In [1]: import numpy as np

In [2]: from numpy import linalg as LA

In [3]: np.set_printoptions(precision=3, suppress=True, linewidth=140)

In [4]: rd = lambda a: np.round(a, 3) + 0

In [5]: mat = np.vander(np.arange(3) - 1, 2, increasing=True)

In [6]: mat
Out[6]: 
array([[ 1, -1],
       [ 1,  0],
       [ 1,  1]])

In [7]: u = np.array([5, -4, -2])

In [8]: np.polyval(u, mat[0])
Out[8]: array([-1,  7])

In [9]: np.array([np.convolve(row, u, "same") for row in mat])
Out[9]: 
array([[ 5, -9,  2],
       [ 5, -4, -2],
       [ 5,  1, -6]])

In [10]: out = np.c_[mat[:, :1] @ np.array([[3]]), np.array([8, 7, 3])]

In [11]: out
Out[11]: 
array([[3, 8],
       [3, 7],
       [3, 3]])

In [12]: rd(LA.norm(LA.qr(mat)[0].T @ out, axis=0) ** 2 / ((out ** 2).sum(axis=0) + 1e-12))
Out[12]: array([1.   , 0.988])

In [13]: rd(LA.norm(out - mat @ LA.lstsq(mat, out)[0], axis=0))
Out[13]: array([0.   , 1.225])

In [14]: rd(LA.lstsq(mat, out[:, 0])[0])
Out[14]: array([3., 0.])

In [15]: x0 = np.array([3, 2])

In [16]: target = out @ x0

In [17]: target
Out[17]: array([25, 23, 15])

In [18]: rd(LA.lstsq(out, target)[0])
Out[18]: array([3., 2.])

In [19]: rng = np.random.default_rng(97398)

In [20]: target = target + 0.3 * rng.normal(size=3)

In [21]: rd(target)
Out[21]: array([24.955, 23.149, 14.847])

In [22]: b, *_ = LA.lstsq(out, target)

In [23]: rd(b)
Out[23]: array([2.92 , 2.037])

In [24]: rd(out.T @ (target - out @ b))
Out[24]: array([0., 0.])

In [25]: rd(LA.norm(target - out @ b))
Out[25]: np.float64(0.166)

In [26]: b.round()
Out[26]: array([3., 2.])
